% python3 -q
>>> import numpy as np
>>> np.set_printoptions(precision=3, suppress=True, linewidth=120, legacy="1.25")
>>> rnd = lambda a: np.round(a, 3) + 0
>>> arr = np.array([[1.0, -0.2, 0.2],
...     [0.4, -1.5, -0.9],
...     [-0.9, 0.7, -0.7],
...     [0.3, 0.1, -0.7],
...     [0.4, -0.5, -0.1],
...     [0.3, 0.6, 0.5],
...     [-0.9, -0.9, 0.0],
...     [1.0, -0.2, -0.6],
...     [-0.5, -0.8, -0.6],
...     [-0.4, -1.8, -1.2],
...     [1.2, -0.7, 1.0],
...     [0.8, -1.5, 0.7],
...     [-0.8, -0.7, -0.8],
...     [0.0, -0.1, -1.6]])
>>> arr[13] *= 3
>>> rnd(arr)
array([[ 1. , -0.2,  0.2],
       [ 0.4, -1.5, -0.9],
       [-0.9,  0.7, -0.7],
       [ 0.3,  0.1, -0.7],
       [ 0.4, -0.5, -0.1],
       [ 0.3,  0.6,  0.5],
       [-0.9, -0.9,  0. ],
       [ 1. , -0.2, -0.6],
       [-0.5, -0.8, -0.6],
       [-0.4, -1.8, -1.2],
       [ 1.2, -0.7,  1. ],
       [ 0.8, -1.5,  0.7],
       [-0.8, -0.7, -0.8],
       [ 0. , -0.3, -4.8]])
>>> Y = np.c_[arr[:, :2] @ np.array([[3, 5], [5, 3]]), np.array([0, 2, 0, 3, 3, 3, 3, 0, 2, 1, 1, 1, 0, 0])]
>>> rnd(Y)
array([[  2. ,   4.4,   0. ],
       [ -6.3,  -2.5,   2. ],
       [  0.8,  -2.4,   0. ],
       [  1.4,   1.8,   3. ],
       [ -1.3,   0.5,   3. ],
       [  3.9,   3.3,   3. ],
       [ -7.2,  -7.2,   3. ],
       [  2. ,   4.4,   0. ],
       [ -5.5,  -4.9,   2. ],
       [-10.2,  -7.4,   1. ],
       [  0.1,   3.9,   1. ],
       [ -5.1,  -0.5,   1. ],
       [ -5.9,  -6.1,   0. ],
       [ -1.5,  -0.9,   0. ]])
>>> np.linalg.matrix_rank(Y)
3
>>> rnd(np.linalg.norm(Y - arr @ np.linalg.lstsq(arr, Y)[0], axis=0))
array([0.   , 0.   , 6.079])
>>> Ac = Y - Y.mean(axis=0)
>>> Uu, sv, VT = np.linalg.svd(Ac, full_matrices=False)
>>> rnd(sv ** 2 / (sv ** 2).sum())
array([0.899, 0.058, 0.042])
>>> rnd((sv ** 2).sum() ** 2 / (sv ** 4).sum())
1.229
>>> np.linalg.matrix_rank(Ac)
3
>>> (np.sign(Uu[:, 0]) == np.sign(Uu[0, 0])).astype(int)
array([1, 0, 1, 1, 1, 1, 0, 1, 0, 0, 1, 0, 0, 1])
>>> np.searchsorted(np.cumsum(sv ** 2) / (sv ** 2).sum(), 0.9) + 1
2
>>> np.abs(VT[0]).argmax()
0
>>> P = arr @ np.linalg.solve(arr.T @ arr, arr.T)
>>> rnd(np.linalg.eigvalsh(P))
array([0., 0., 0., 0., 0., 0., 0., 0., 0., 0., 0., 1., 1., 1.])
>>> def softmax(z):
...     e = np.exp(z - z.max(axis=-1, keepdims=True))
...     return e / e.sum(axis=-1, keepdims=True)
... 
>>> rnd(softmax(10 * arr[13]))
array([0.953, 0.047, 0.   ])
>>> rnd(softmax(arr).sum(axis=1))
array([1., 1., 1., 1., 1., 1., 1., 1., 1., 1., 1., 1., 1., 1.])
>>> rnd(softmax(arr[13]))
array([0.572, 0.424, 0.005])
>>> rnd(softmax(arr[13] + -3))
array([0.572, 0.424, 0.005])
>>> att = arr @ arr.T / np.sqrt(3)
>>> softmax(att).round(6).argmax(axis=1)
array([10, 13, 13, 13,  1,  5,  9, 13, 13, 13, 10, 11, 13, 13])
>>> q, R = np.linalg.qr(arr)
>>> np.allclose(R.T @ R, arr.T @ arr)
True
>>> q.shape, R.shape
((14, 3), (3, 3))
>>> rnd(abs(R[0, 0])), rnd(np.linalg.norm(arr[:, 0]))
(2.693, 2.693)
>>> rnd(R)
array([[-2.693,  0.435, -1.096],
       [ 0.   ,  3.356,  1.367],
       [ 0.   ,  0.   ,  5.133]])
>>> rnd(q.T @ q)
array([[1., 0., 0.],
       [0., 1., 0.],
       [0., 0., 1.]])
>>> W0 = np.load("a.npy")
>>> W0
array([[ 4.037,  8.506,  0.   ],
       [-4.766, -2.106,  0.   ],
       [-0.999,  2.841,  0.   ],
       [-1.605,  1.654,  0.   ],
       [ 0.734,  4.07 ,  0.   ],
       [ 0.902,  4.115,  0.   ],
       [-6.439, -5.27 ,  0.   ],
       [-2.331, -0.743,  0.   ],
       [-3.964, -1.259,  0.   ],
       [-2.11 ,  1.294,  0.   ],
       [-4.022, -0.828,  0.   ],
       [-2.774, -0.035,  0.   ],
       [ 0.556,  4.679,  0.   ],
       [-2.581, -0.702,  0.   ]])
>>> r = np.linalg.matrix_rank(W0)
>>> r
2
>>> N = np.linalg.svd(W0)[2][r:].T
>>> N[:, 0] / N[np.abs(N[:, 0]).round(6).argmax(), 0]
array([0., 0., 1.])
>>> [int(np.linalg.matrix_rank(np.delete(W0, i, axis=0))) for i in range(14)]
[2, 2, 2, 2, 2, 2, 2, 2, 2, 2, 2, 2, 2, 2]
>>> np.argsort(-np.linalg.norm(W0, axis=0).round(6), kind="stable")[:3]
array([1, 0, 2])
>>> [round(float(x), 3) for x in np.linalg.svd(W0, compute_uv=False)[:3]]
[15.865, 8.117, 0.0]
>>> rnd(np.linalg.norm(W0, 2) / np.linalg.norm(W0))
0.89
>>> q, _ = np.linalg.qr(np.array([[2.6, -0.9, 0.0, -0.1],
...     [0.2, -0.7, -1.2, -1.7],
...     [0.5, 0.1, 0.3, -0.6],
...     [-1.3, -0.8, 0.4, -0.3]]))
>>> F = 3 * q
>>> rnd(F)
array([[-2.638, -1.11 , -0.75 ,  0.495],
       [-0.203, -1.525,  2.453, -0.786],
       [-0.507,  0.41 , -0.698, -2.844],
       [ 1.319, -2.297, -1.39 , -0.225]])
>>> r0, g = F[2], F[0]
>>> rnd(r0 @ r0)
9.0
>>> p = (r0 @ g) / (r0 @ r0) * r0
>>> np.linalg.matrix_rank(np.outer(r0, g))
1
>>> rnd(np.linalg.norm(r0 + g) ** 2 + np.linalg.norm(r0 - g) ** 2)
36.0
>>> q = F.astype(float).copy()
>>> for j in range(4):
...     q[:, j] -= q[:, :j] @ (q[:, :j].T @ q[:, j])
...     q[:, j] /= np.linalg.norm(q[:, j])
... 
>>> rnd(q.T @ F)
array([[3., 0., 0., 0.],
       [0., 3., 0., 0.],
       [0., 0., 3., 0.],
       [0., 0., 0., 3.]])
>>> r0 = np.array([-4, 4, 4, 2])
>>> Y = F + np.outer(r0, np.eye(4)[0])
>>> rnd(Y)
array([[-6.638, -1.11 , -0.75 ,  0.495],
       [ 3.797, -1.525,  2.453, -0.786],
       [ 3.493,  0.41 , -0.698, -2.844],
       [ 3.319, -2.297, -1.39 , -0.225]])
>>> np.linalg.matrix_rank(np.linalg.inv(Y) - np.linalg.inv(F), tol=1e-8)
1
>>> Y = F / np.sqrt((F ** 2).mean(axis=1, keepdims=True))
>>> np.linalg.matrix_rank(F - F.mean(axis=1, keepdims=True))
3
>>> rnd(np.linalg.norm(Y, axis=1))
array([2., 2., 2., 2.])
>>> np.linalg.matrix_rank(Y) == np.linalg.matrix_rank(F)
True
>>> Y = W0 / np.sqrt((W0 ** 2).mean(axis=1, keepdims=True))
>>> rnd(np.linalg.norm(Y, axis=1))
array([1.732, 1.732, 1.732, 1.732, 1.732, 1.732, 1.732, 1.732, 1.732, 1.732, 1.732, 1.732, 1.732, 1.732])
>>> np.linalg.matrix_rank(W0 - W0.mean(axis=1, keepdims=True))
2
>>> M = np.array([[1, 0, 0, 0], [1, 0, 0, 0], [2, 2, 3, 0], [2, 0, 1, 3]])
>>> # rank 3
>>> M.shape
(4, 4)
>>> np.count_nonzero(M)
8
>>> M.sum(axis=0)
array([6, 2, 4, 3])
>>> np.abs(M).max()
3
>>> M.mean(axis=0)
array([1.5 , 0.5 , 1.  , 0.75])
>>> M.sum(axis=1)
array([1, 1, 7, 6])
>>> A = np.loadtxt("out8.csv", delimiter=",")
>>> A
array([[-1.   ,  0.4  , -0.3  , -0.3  ],
       [ 1.01 , -1.611,  1.405,  0.141],
       [ 1.   , -1.6  ,  1.4  ,  0.2  ]])
>>> rng = np.random.default_rng(930)
>>> Y = A + rng.integers(-2, 3, (3, 2)) @ rng.integers(-2, 3, (2, 4))
>>> Y
array([[-1.   , -3.6  , -2.3  , -1.3  ],
       [ 5.01 , -1.611,  5.405,  2.141],
       [-1.   , -5.6  , -2.6  , -1.8  ]])
>>> rnd(np.linalg.svd(Y - A, compute_uv=False))
array([8.838, 4.347, 0.   ])
>>> rnd(Y - A)
array([[ 0., -4., -2., -1.],
       [ 4.,  0.,  4.,  2.],
       [-2., -4., -4., -2.]])
>>> np.linalg.matrix_rank(Y - A, tol=1e-8)
2
>>> Uu, sv, VT = np.linalg.svd(A)
>>> np.argmax(sv[:-1] / (sv[1:] + 1e-6)) + 1
2
>>> rnd(sv)
array([3.465, 0.706, 0.041])
>>> Y = Uu[:, :2] @ np.diag(sv[:2]) @ VT[:2]
>>> rnd(np.linalg.norm(A - Y) / np.linalg.norm(A))
0.012
>>> np.linalg.matrix_rank(Y)
2
>>> np.linalg.matrix_rank(A, rtol=0.05)
2
>>> r0 = np.array([1, 3, 3])
>>> g = np.array([5, -3, -5])
>>> X = r0[:, None] + g[None, :]
>>> X
array([[ 6, -2, -4],
       [ 8,  0, -2],
       [ 8,  0, -2]])
>>> # rows 1 and 2 are equal
>>> rnd(np.linalg.det(2 * X)), rnd(np.linalg.det(X))
(0.0, 0.0)
>>> np.kron(np.eye(2, dtype=int), X)
array([[ 6, -2, -4,  0,  0,  0],
       [ 8,  0, -2,  0,  0,  0],
       [ 8,  0, -2,  0,  0,  0],
       [ 0,  0,  0,  6, -2, -4],
       [ 0,  0,  0,  8,  0, -2],
       [ 0,  0,  0,  8,  0, -2]])
>>> rnd(np.linalg.det(X.T))
0.0
>>> rnd(np.linalg.eigvals(X))
array([2.+5.657j, 2.-5.657j, 0.+0.j   ])
